% ipython --no-banner

In [1]: import numpy as np

In [2]: np.set_printoptions(precision=1, suppress=True, linewidth=120, legacy="1.25")

In [3]: M = np.load("w.npy")

In [4]: M.round(1) + 0
Out[4]: 
array([[ 0.4,  0.5, -0.6, -0.1, -0.6,  1.3, -1. ,  0.2,  0.5],
       [ 0.3,  1.3, -1.3, -1.1, -0.3,  1.5, -0.7, -0.4,  0. ],
       [ 0.2, -0.6,  0.5,  0.9, -0.4,  0. , -0.4,  0.6,  0.5],
       [-0.1,  0.4, -0.4, -0.6,  0.2,  0.1,  0.2, -0.4, -0.3],
       [-0.2, -0.5,  0.6,  0.4,  0.2, -0.8,  0.4,  0.1, -0.1]])

In [5]: # null space of dimension 7

In [6]: left, sv, Vt = np.linalg.svd(M)

In [7]: vecs = Vt[:(sv > 1e-8).sum()]

In [8]: rng = np.random.default_rng(524)

In [9]: vec = M[3] + 2 * M[0] + rng.integers(2) * np.eye(9)[6]

In [10]: vec.round(1) + 0
Out[10]: array([ 0.7,  1.4, -1.6, -0.7, -1.1,  2.7, -1.7,  0. ,  0.7])

In [11]: np.allclose(vecs.T @ vecs @ vec, vec)
Out[11]: True

In [12]: np.round(np.diag(vecs.T @ vecs), 1) + 0
Out[12]: array([0. , 0.2, 0.2, 0.4, 0.2, 0.4, 0.3, 0.1, 0.2])

In [13]: np.round(vecs.T @ vecs, 1) + 0
Out[13]: 
array([[ 0. ,  0. ,  0. ,  0. , -0.1,  0.1, -0.1,  0. ,  0.1],
       [ 0. ,  0.2, -0.2, -0.3,  0. ,  0.2,  0. , -0.1, -0.1],
       [ 0. , -0.2,  0.2,  0.2,  0. , -0.2,  0.1,  0.1,  0. ],
       [ 0. , -0.3,  0.2,  0.4, -0.1, -0.1, -0.1,  0.2,  0.2],
       [-0.1,  0. ,  0. , -0.1,  0.2, -0.2,  0.2, -0.1, -0.2],
       [ 0.1,  0.2, -0.2, -0.1, -0.2,  0.4, -0.3,  0. ,  0.1],
       [-0.1,  0. ,  0.1, -0.1,  0.2, -0.3,  0.3, -0.1, -0.2],
       [ 0. , -0.1,  0.1,  0.2, -0.1,  0. , -0.1,  0.1,  0.1],
       [ 0.1, -0.1,  0. ,  0.2, -0.2,  0.1, -0.2,  0.1,  0.2]])

In [14]: round(M[2] @ M[3], 1)
Out[14]: -1.5

In [15]: round(np.linalg.norm(M[2], 1), 1), round(float(np.linalg.norm(M[2], np.inf)), 1)
Out[15]: (4.0, 0.9)

In [16]: round(np.linalg.norm(M, 1), 1), np.round(np.linalg.norm(M, np.inf), 1)
Out[16]: (3.8, 6.9)

In [17]: np.linalg.norm(M, axis=1).argmax()
Out[17]: 1

In [18]: r = np.linalg.matrix_rank(M)

In [19]: r
Out[19]: 2

In [20]: N = np.linalg.svd(M)[2][r:].T

In [21]: N.shape
Out[21]: (9, 7)

In [22]: [int(np.linalg.matrix_rank(M[:i])) for i in range(1, len(M) + 1)]
Out[22]: [1, 2, 2, 2, 2]

In [23]: np.allclose(M @ N, 0)
Out[23]: True

In [24]: np.round(N @ N.T, 1) + 0
Out[24]: 
array([[ 1. ,  0. ,  0. ,  0. ,  0.1, -0.1,  0.1,  0. , -0.1],
       [ 0. ,  0.8,  0.2,  0.3,  0. , -0.2,  0. ,  0.1,  0.1],
       [ 0. ,  0.2,  0.8, -0.2,  0. ,  0.2, -0.1, -0.1,  0. ],
       [ 0. ,  0.3, -0.2,  0.6,  0.1,  0.1,  0.1, -0.2, -0.2],
       [ 0.1,  0. ,  0. ,  0.1,  0.8,  0.2, -0.2,  0.1,  0.2],
       [-0.1, -0.2,  0.2,  0.1,  0.2,  0.6,  0.3,  0. , -0.1],
       [ 0.1,  0. , -0.1,  0.1, -0.2,  0.3,  0.7,  0.1,  0.2],
       [ 0. ,  0.1, -0.1, -0.2,  0.1,  0. ,  0.1,  0.9, -0.1],
       [-0.1,  0.1,  0. , -0.2,  0.2, -0.1,  0.2, -0.1,  0.8]])

In [25]: left, sv, Vt = np.linalg.svd(M)

In [26]: sv.round(1) + 0
Out[26]: array([3.6, 2. , 0. , 0. , 0. ])

In [27]: np.argmax(sv[:-1] / (sv[1:] + 1e-6)) + 1
Out[27]: 2

In [28]: M2 = left[:, :2] @ np.diag(sv[:2]) @ Vt[:2]

In [29]: np.linalg.matrix_rank(M, rtol=0.05)
Out[29]: 2

In [30]: M2.round(1) + 0
Out[30]: 
array([[ 0.4,  0.5, -0.6, -0.1, -0.6,  1.3, -0.9,  0.2,  0.5],
       [ 0.3,  1.3, -1.3, -1.1, -0.3,  1.5, -0.7, -0.4,  0. ],
       [ 0.2, -0.6,  0.5,  0.9, -0.4,  0. , -0.4,  0.6,  0.5],
       [-0.1,  0.4, -0.4, -0.6,  0.2,  0.1,  0.2, -0.4, -0.3],
       [-0.2, -0.6,  0.6,  0.4,  0.2, -0.8,  0.4,  0.1, -0.1]])

In [31]: np.linalg.matrix_rank(M2)
Out[31]: 2

In [32]: round(np.linalg.norm(M - M2) / np.linalg.norm(M), 1)
Out[32]: 0.0

In [33]: K = np.load("a.npy")

In [34]: K
Out[34]: 
array([[ 6,  5,  1,  5,  1,  1,  2],
       [ 4,  3, -1,  3, -1, -1,  0],
       [ 6,  5,  1,  5,  1,  1,  2],
       [ 5,  4,  0,  4,  0,  0,  1],
       [ 3,  2, -2,  2, -2, -2, -1],
       [ 3,  2, -2,  2, -2, -2, -1],
       [ 6,  5,  1,  5,  1,  1,  2],
       [ 5,  4,  0,  4,  0,  0,  1],
       [ 6,  5,  1,  5,  1,  1,  2]])

In [35]: r = np.linalg.matrix_rank(K)

In [36]: r
Out[36]: 2

In [37]: N = np.linalg.svd(K)[2][r:].T

In [38]: [int(np.linalg.matrix_rank(K[:i])) for i in range(1, len(K) + 1)]
Out[38]: [1, 2, 2, 2, 2, 2, 2, 2, 2]

In [39]: np.linalg.matrix_rank(K.T @ K), np.linalg.matrix_rank(K @ K.T)
Out[39]: (2, 2)

In [40]: [int(np.linalg.matrix_rank(K[:, :j + 1])) for j in range(7)]
Out[40]: [1, 2, 2, 2, 2, 2, 2]

In [41]: np.allclose(K @ N, 0)
Out[41]: True

In [42]: W1 = np.array([[0, -4, 3, -2],
    ...:     [5, 3, -1, 2],
    ...:     [5, 0, -5, 3],
    ...:     [3, 2, -5, 2],
    ...:     [-4, 3, 0, -3],
    ...:     [-1, 1, 5, -3],
    ...:     [-5, -3, -2, 4]])

In [43]: c = np.array([1, 2, 3, 2])

In [44]: H = np.maximum(K @ W1 + c, 0)

In [45]: np.linalg.matrix_rank(H)
Out[45]: 4

In [46]: W2 = np.array([[-4, 2, 0], [6, -5, -4], [-2, -6, -6], [-3, -3, 3]])

In [47]: (H @ W2).round(6).argmax(axis=1)
Out[47]: array([2, 2, 2, 2, 1, 1, 2, 2, 2])

In [48]: H @ W2
Out[48]: 
array([[-163,   12,   41],
       [-127,   23,   27],
       [-163,   12,   41],
       [-148,   20,   36],
       [-110,   14,    6],
       [-110,   14,    6],
       [-163,   12,   41],
       [-148,   20,   36],
       [-163,   12,   41]])

In [49]: left, sv, Vt = np.linalg.svd(K)

In [50]: np.argmax(sv[:-1] / (sv[1:] + 1e-6)) + 1
Out[50]: 2

In [51]: M2 = left[:, :2] @ np.diag(sv[:2]) @ Vt[:2]

In [52]: np.round(np.linalg.norm(K - M2) / np.linalg.norm(K), 1)
Out[52]: 0.0
